>>> import numpy as np
>>> np.set_printoptions(suppress=True, linewidth=140)
>>> M = np.load("case19.npy")
>>> M
array([[  1.2,   1. ,   0.1,  -0.1,  -0.5],
       [  0.4,   0.3,   0.4,  -0.6,   0.5],
       [ -1.4,  -1.9,   1.6,  -0.3,  -0.5],
       [  3.1,   1.9,   0.1,   0.3,  -0.6],
       [  0.1,   0.3,   0.9,   0.3,   1.7],
       [ -0.4,   0.6,  -1.2,  -0.6,   0.2],
       [ -1.3,   0.5,  -1.1,  -0.9,  -0.4],
       [ -0.6,   0.2,   1. ,   0.1,   0.2],
       [  0.4,  -1.4,  -0.9,  -0.3,  -0.7],
       [  0.3,   0.5,   1. ,  -1.1,   0.4],
       [  1.4,  -1.5,   1.1,   0.5,   0. ],
       [  0. ,   0.5,   0.3,  -0.2,   0.2],
       [  1.5,  -0.2,  -1.7,  -0.7,  -0.6],
       [  0.4,   2. ,   1.5,   0.6,  -1.2],
       [  0.7,   0.8,  -0.4,   0. ,   0.6],
       [  0.3,  -0.2,  -1.9,  -1.6,  -1.4],
       [  0.2,  -0.2,   0.3,   0.1,   1. ],
       [  0.8,   1.3,  -0.5,   0.4,   0.4],
       [  0. ,  -0.2,   0.8,   0.7,   0. ],
       [ 13. , -12. ,  -3. ,  25. ,  -7. ],
       [ -1.2,   0.7,   1.6,  -1.7,  -0.8],
       [  1. ,  -1.4,  -0.9,  -2.1,   1.7],
       [  1. ,   0. ,   0.8,   0.5,   0.9]])
>>> round(np.linalg.norm(M, 2), 3)
np.float64(31.783)
>>> np.round(np.linalg.norm(M[6], 1), 3), round(np.linalg.norm(M[6], np.inf), 3)
(np.float64(4.2), np.float64(1.3))
>>> lab = M[:, 4] > np.median(M[:, 4])
>>> r0 = M[lab].mean(axis=0) - M[~lab].mean(axis=0)
>>> r0.round(3)
array([-1.132,  1.205,  0.305, -2.083,  1.851])
>>> ((M - M.mean(axis=0)) @ r0 > 0).astype(int)
array([1, 1, 1, 1, 1, 1, 1, 1, 1, 1, 0, 1, 1, 1, 1, 1, 1, 1, 1, 0, 1, 1, 1])
>>> round((((M - M.mean(axis=0)) @ r0 > 0) == lab).mean(), 3)
np.float64(0.565)
>>> np.argsort(-np.abs(r0).round(6), kind="stable")
array([3, 4, 1, 0, 2])
>>> rng = np.random.default_rng(22004)
>>> M2 = M + rng.integers(-2, 3, (23, 1)) @ rng.integers(-2, 3, (1, 5))
>>> M2.round(3)
array([[  1.2,   3. ,   2.1,   1.9,  -4.5],
       [  0.4,   2.3,   2.4,   1.4,  -3.5],
       [ -1.4,   0.1,   3.6,   1.7,  -4.5],
       [  3.1,   2.9,   1.1,   1.3,  -2.6],
       [  0.1,   2.3,   2.9,   2.3,  -2.3],
       [ -0.4,  -0.4,  -2.2,  -1.6,   2.2],
       [ -1.3,  -0.5,  -2.1,  -1.9,   1.6],
       [ -0.6,   1.2,   2. ,   1.1,  -1.8],
       [  0.4,  -3.4,  -2.9,  -2.3,   3.3],
       [  0.3,   2.5,   3. ,   0.9,  -3.6],
       [  1.4,  -3.5,  -0.9,  -1.5,   4. ],
       [  0. ,   0.5,   0.3,  -0.2,   0.2],
       [  1.5,  -0.2,  -1.7,  -0.7,  -0.6],
       [  0.4,   3. ,   2.5,   1.6,  -3.2],
       [  0.7,  -1.2,  -2.4,  -2. ,   4.6],
       [  0.3,  -0.2,  -1.9,  -1.6,  -1.4],
       [  0.2,   0.8,   1.3,   1.1,  -1. ],
       [  0.8,   3.3,   1.5,   2.4,  -3.6],
       [  0. ,  -0.2,   0.8,   0.7,   0. ],
       [ 13. , -10. ,  -1. ,  27. , -11. ],
       [ -1.2,  -0.3,   0.6,  -2.7,   1.2],
       [  1. ,  -0.4,   0.1,  -1.1,  -0.3],
       [  1. ,   2. ,   2.8,   2.5,  -3.1]])
>>> np.round(M2 - M, 3)
array([[ 0.,  2.,  2.,  2., -4.],
       [ 0.,  2.,  2.,  2., -4.],
       [ 0.,  2.,  2.,  2., -4.],
       [ 0.,  1.,  1.,  1., -2.],
       [ 0.,  2.,  2.,  2., -4.],
       [ 0., -1., -1., -1.,  2.],
       [ 0., -1., -1., -1.,  2.],
       [ 0.,  1.,  1.,  1., -2.],
       [ 0., -2., -2., -2.,  4.],
       [ 0.,  2.,  2.,  2., -4.],
       [ 0., -2., -2., -2.,  4.],
       [ 0.,  0.,  0.,  0.,  0.],
       [ 0.,  0.,  0.,  0.,  0.],
       [ 0.,  1.,  1.,  1., -2.],
       [ 0., -2., -2., -2.,  4.],
       [ 0.,  0.,  0.,  0.,  0.],
       [ 0.,  1.,  1.,  1., -2.],
       [ 0.,  2.,  2.,  2., -4.],
       [ 0.,  0.,  0.,  0.,  0.],
       [ 0.,  2.,  2.,  2., -4.],
       [ 0., -1., -1., -1.,  2.],
       [ 0.,  1.,  1.,  1., -2.],
       [ 0.,  2.,  2.,  2., -4.]])
>>> np.abs(M2 - M).sum(axis=1)
array([10., 10., 10.,  5., 10.,  5.,  5.,  5., 10., 10., 10.,  0.,  0.,  5., 10.,  0.,  5., 10.,  0., 10.,  5.,  5., 10.])
